$ python -q
>>> import numpy as np
>>> import numpy.linalg as la
>>> np.set_printoptions(suppress=True, linewidth=100)
>>> X = np.array([[34, -6, -8], [1, 12, -9], [-7, 5, 18]])
>>> x = np.array([-1, 3, 1])
>>> h = np.maximum(X @ x, 0)
>>> np.flatnonzero(h > 1e-9)
array([1, 2])
>>> h
array([ 0, 26, 40])
>>> X * (h > 1e-9)[:, None]
array([[ 0,  0,  0],
       [ 1, 12, -9],
       [-7,  5, 18]])
>>> q = X.astype(float).copy()
>>> for j in range(3):
...     q[:, j] -= q[:, :j] @ (q[:, :j].T @ q[:, j])
...     q[:, j] /= la.norm(q[:, j])
... 
>>> np.round(q.T @ q, 1) + 0
array([[1., 0., 0.],
       [0., 1., 0.],
       [0., 0., 1.]])
>>> np.round(q.T @ X, 1) + 0
array([[ 34.7,  -6.5, -11.7],
       [  0. ,  12.7,  -3.7],
       [  0. ,   0. ,  17.8]])
>>> q.round(1) + 0
array([[ 1. ,  0. ,  0.2],
       [ 0. ,  1. , -0.3],
       [-0.2,  0.3,  0.9]])
>>> q, Rm = la.qr(X)
>>> np.round(q @ Rm, 1)
array([[34., -6., -8.],
       [ 1., 12., -9.],
       [-7.,  5., 18.]])
>>> q.shape, Rm.shape
((3, 3), (3, 3))
>>> np.trace(q @ q.T)
np.float64(3.0)
>>> np.round(q.T @ q, 1) + 0
array([[1., 0., 0.],
       [0., 1., 0.],
       [0., 0., 1.]])
>>> Rm.round(1)
array([[-34.7,   6.5,  11.7],
       [  0. , -12.7,   3.7],
       [  0. ,   0. ,  17.8]])
>>> np.allclose(Rm.T @ Rm, X.T @ X)
True
>>> round(la.det(2 * X), 1), round(la.det(X), 1)
(np.float64(63136.0), np.float64(7892.0))
>>> np.round(la.eigvals(X), 1)
array([35.7+0.j , 14.1+4.6j, 14.1-4.6j])
>>> round(float(la.eigvals(X).sum().real), 1)
64.0
>>> J = np.load("m.npy")
>>> J.round(1) + 0
array([[ 3. , -1. ,  5. ],
       [ 2.2, -1.6,  4.4],
       [-2.1, -4.4,  1.6],
       [-4.7, -6.2, -0.2],
       [-2.1, -4.4,  1.6],
       [ 2. , -1.6,  4.4],
       [-1.1, -3.7,  2.3],
       [-6. , -7. , -1. ],
       [ 1.6, -1.9,  4.1],
       [ 2.3, -1.5,  4.5],
       [ 1.2, -2.2,  3.8],
       [-6.5, -7.4, -1.4],
       [ 0.7, -2.5,  3.5],
       [ 4.7,  0.2,  6.2],
       [-4.5, -6. ,  0. ],
       [-0.9, -3.6,  2.4],
       [ 0.5, -2.7,  3.3],
       [ 0.5, -2.7,  3.3],
       [-1.7, -4.1,  1.9],
       [-1.7, -4.1,  1.9]])
>>> Xc = J - J.mean(axis=0)
>>> evecs = la.svd(Xc)[2][:2]
>>> out = Xc - Xc @ evecs.T @ evecs
>>> np.round(np.cov(Xc @ evecs.T, rowvar=False), 1) + 0
array([[18.,  0.],
       [ 0.,  0.]])
>>> np.round(out.std(axis=0), 1) + 0
array([0., 0., 0.])
>>> np.round((Xc @ evecs.T).std(axis=0), 1) + 0
array([4.1, 0. ])
>>> la.norm(out, axis=1).round(6).argmax()
np.int64(0)
>>> W0 = np.loadtxt("case11.csv", delimiter=",")
>>> W0
array([[ 1.,  1.,  3.,  1.],
       [-2., -3.,  3.,  2.],
       [ 0.,  0., -2.,  2.],
       [ 0.,  0.,  2., -2.]])
>>> r = la.matrix_rank(J)
>>> r
np.int64(2)
>>> null = la.svd(J)[2][r:].T
>>> np.round(J @ null, 1) + 0
array([[0.],
       [0.],
       [0.],
       [0.],
       [0.],
       [0.],
       [0.],
       [0.],
       [0.],
       [0.],
       [0.],
       [0.],
       [0.],
       [0.],
       [0.],
       [0.],
       [0.],
       [0.],
       [0.],
       [0.]])
>>> np.round(null[:, 0] / null[np.abs(null[:, 0]).round(6).argmax(), 0], 1)
array([ 1. , -0.8, -0.8])
>>> null.shape
(3, 1)
>>> np.round(null @ null.T, 1)
array([[ 0.5, -0.4, -0.4],
       [-0.4,  0.3,  0.3],
       [-0.4,  0.3,  0.3]])
>>> [int(la.matrix_rank(J[:i])) for i in range(1, len(J) + 1)]
[1, 2, 2, 2, 2, 2, 2, 2, 2, 2, 2, 2, 2, 2, 2, 2, 2, 2, 2, 2]
>>> left, s, VT = la.svd(W0, full_matrices=False)
>>> np.round(left.T @ W0 @ VT.T, 1) + 0
array([[5.5, 0. , 0. , 0. ],
       [0. , 4.1, 0. , 0. ],
       [0. , 0. , 2.7, 0. ],
       [0. , 0. , 0. , 0. ]])
>>> round(float(np.sqrt((s ** 2).sum())), 1), round(float(la.norm(W0)), 1)
(7.3, 7.3)
>>> left.shape, s.shape, VT.shape
((4, 4), (4,), (4, 4))
>>> np.round(VT @ VT.T, 1) + 0
array([[1., 0., 0., 0.],
       [0., 1., 0., 0.],
       [0., 0., 1., 0.],
       [0., 0., 0., 1.]])
>>> x = np.array([-2, 0, -2, 3])
>>> W0 @ np.ones(4)
array([6., 0., 0., 0.])
>>> np.sign((W0 @ x).round(6))
array([-1.,  1.,  1., -1.])
>>> np.einsum("ij,j->i", W0, x)
array([ -5.,   4.,  10., -10.])
>>> W0 @ np.eye(4)[2]
array([ 3.,  3., -2.,  2.])
>>> W0 @ x
array([ -5.,   4.,  10., -10.])
>>> f, r1 = W0[3], W0[2]
>>> f @ f
np.float64(8.0)
>>> pr = (f @ r1) / (f @ f) * f
>>> r1 - pr
array([0., 0., 0., 0.])
>>> (r1 - pr) @ f
np.float64(0.0)
>>> np.outer(f, r1)
array([[ 0.,  0., -0.,  0.],
       [ 0.,  0., -0.,  0.],
       [ 0.,  0., -4.,  4.],
       [-0., -0.,  4., -4.]])
>>> r = la.matrix_rank(W0)
>>> r
np.int64(3)
>>> null = la.svd(W0)[2][r:].T
>>> np.round(W0 @ null, 1) + 0
array([[0.],
       [0.],
       [0.],
       [0.]])
>>> [int(la.matrix_rank(np.delete(W0, i, axis=0))) for i in range(4)]
[2, 2, 3, 3]
>>> null.shape
(4, 1)
>>> np.round(null[:, 0] / null[np.abs(null[:, 0]).round(6).argmax(), 0], 1)
array([ 1. , -0.8, -0.1, -0.1])
>>> np.round(null @ null.T, 1) + 0
array([[ 0.6, -0.5,  0. ,  0. ],
       [-0.5,  0.4,  0. ,  0. ],
       [ 0. ,  0. ,  0. ,  0. ],
       [ 0. ,  0. ,  0. ,  0. ]])
>>> [int(la.matrix_rank(W0[:i])) for i in range(1, len(W0) + 1)]
[1, 2, 3, 3]
>>> out = np.array([[1, 2], [1, 0]])
>>> W2 = np.array([[5, 9], [9, 7]])
>>> M = np.kron(out, W2)
>>> M
array([[ 5,  9, 10, 18],
       [ 9,  7, 18, 14],
       [ 5,  9,  0,  0],
       [ 9,  7,  0,  0]])
>>> np.round(la.norm(M, axis=0), 1)
array([14.6, 16.1, 20.6, 22.8])
>>> mat = np.loadtxt("block11.csv", delimiter=",")
>>> mat
array([[ 0.,  0.,  4.,  0.],
       [ 0.,  0.,  0., -5.],
       [ 0.,  0.,  0.,  0.],
       [ 0.,  9.,  0.,  0.]])
>>> np.argsort(-la.norm(mat, axis=0).round(6), kind="stable")[:3]
array([1, 3, 2])
>>> round(la.det(mat), 1)
np.float64(0.0)
>>> (mat != 0).astype(int)
array([[0, 0, 1, 0],
       [0, 0, 0, 1],
       [0, 0, 0, 0],
       [0, 1, 0, 0]])
>>> mat @ mat
array([[  0.,   0.,   0.,   0.],
       [  0., -45.,   0.,   0.],
       [  0.,   0.,   0.,   0.],
       [  0.,   0.,   0., -45.]])
>>> np.round(np.sort(la.eigvals(mat).real), 1)
array([0., 0., 0., 0.])
>>> (la.matrix_power((mat != 0) + (mat.T != 0) + np.eye(4), 4) > 0).astype(int)
array([[1, 0, 1, 0],
       [0, 1, 0, 1],
       [1, 0, 1, 0],
       [0, 1, 0, 1]])
>>> np.round(la.matrix_power(mat, 3), 1)
array([[   0.,    0.,    0.,    0.],
       [   0.,    0.,    0.,  225.],
       [   0.,    0.,    0.,    0.],
       [   0., -405.,    0.,    0.]])
>>> np.round(np.sort(np.abs(la.eigvals(mat))), 1)
array([0. , 0. , 6.7, 6.7])
>>> (mat - mat.T) / 2
array([[ 0.,  0.,  2.,  0.],
       [ 0.,  0.,  0., -7.],
       [-2.,  0.,  0.,  0.],
       [ 0.,  7.,  0.,  0.]])
>>> np.trace(mat)
np.float64(0.0)
>>> out = np.array([[0, 0, 0, 0], [2, 2, 3, 1], [3, 2, 1, 2]])
>>> arr = out.T @ out
>>> arr
array([[13, 10,  9,  8],
       [10,  8,  8,  6],
       [ 9,  8, 10,  5],
       [ 8,  6,  5,  5]])
>>> w, evecs = la.eigh(arr)
>>> w.round(1) + 0
array([ 0.,  0.,  3., 33.])
>>> np.round(la.eigvalsh(arr + -1 * np.eye(4)), 1)
array([-1., -1.,  2., 32.])
>>> np.round(np.abs(evecs[:, -1]), 1)
array([0.6, 0.5, 0.5, 0.4])
>>> np.round(evecs.T @ evecs, 1) + 0
array([[1., 0., 0., 0.],
       [0., 1., 0., 0.],
       [0., 0., 1., 0.],
       [0., 0., 0., 1.]])
>>> np.round(evecs @ np.diag(w) @ evecs.T, 1)
array([[13., 10.,  9.,  8.],
       [10.,  8.,  8.,  6.],
       [ 9.,  8., 10.,  5.],
       [ 8.,  6.,  5.,  5.]])
>>> out = np.array([[-7, 8, -5], [-6, 4, -5]])
>>> W2 = np.kron(out, arr)
>>> la.matrix_rank(W2)
np.int64(4)
>>> left, s, VT = la.svd(arr)
>>> evecs = VT[:(s > 1e-8).sum()]
>>> rng = np.random.default_rng(391612)
>>> x = arr[0] + 3 * arr[1] + rng.integers(2) * np.eye(4)[3]
>>> x
array([43., 34., 33., 26.])
>>> la.matrix_rank(np.vstack([arr, x]))
np.int64(2)
>>> np.round(np.diag(evecs.T @ evecs), 1)
array([0.5, 0.2, 0.9, 0.3])
>>> w, evecs = la.eigh(arr)
>>> x = np.array([-8, 7, -1, 6])
>>> np.round(la.eigvalsh(arr[1:, 1:]), 1) + 0
array([ 0. ,  2.2, 20.8])
>>> np.abs(arr).sum(axis=1).max(), np.abs(w).max()
(np.int64(40), np.float64(33.0))
>>> (np.sign(evecs[:, -1].round(6)) == np.sign(evecs[0, -1].round(6))).astype(int)
array([1, 1, 1, 1])
>>> np.round(evecs * np.abs(w) @ evecs.T, 1)
array([[13., 10.,  9.,  8.],
       [10.,  8.,  8.,  6.],
       [ 9.,  8., 10.,  5.],
       [ 8.,  6.,  5.,  5.]])
>>> data = np.loadtxt("a.csv", delimiter=",")
>>> data
array([[ -1.7,  -0.1,   1.3],
       [ -0.6,  -1. ,   0.5],
       [ -4. ,   8. , -18. ],
       [  0.6,  -0.1,   0. ],
       [ -0.3,   0.1,  -0.6],
       [ -0.1,   0.1,   1.8],
       [ -0.1,  -2.4,  -0.6],
       [  0.1,   1.4,   1.3],
       [ -0.6,  -0.4,   0.7],
       [  0.2,  -0.3,  -0.1],
       [  1.5,   0.1,   1.2]])
>>> left, s, VT = la.svd(data, full_matrices=False)
>>> np.round(np.cumsum(s ** 2) / np.sum(s ** 2), 1)
array([1., 1., 1.])
>>> np.round(VT @ VT.T, 1) + 0
array([[1., 0., 0.],
       [0., 1., 0.],
       [0., 0., 1.]])
>>> np.abs(left[:, 0]).round(6).argmax()
np.int64(2)
>>> np.round(left.T @ left, 1) + 0
array([[1., 0., 0.],
       [0., 1., 0.],
       [0., 0., 1.]])
>>> round(float(np.sqrt((s ** 2).sum())), 1), round(float(la.norm(data)), 1)
(20.7, 20.7)
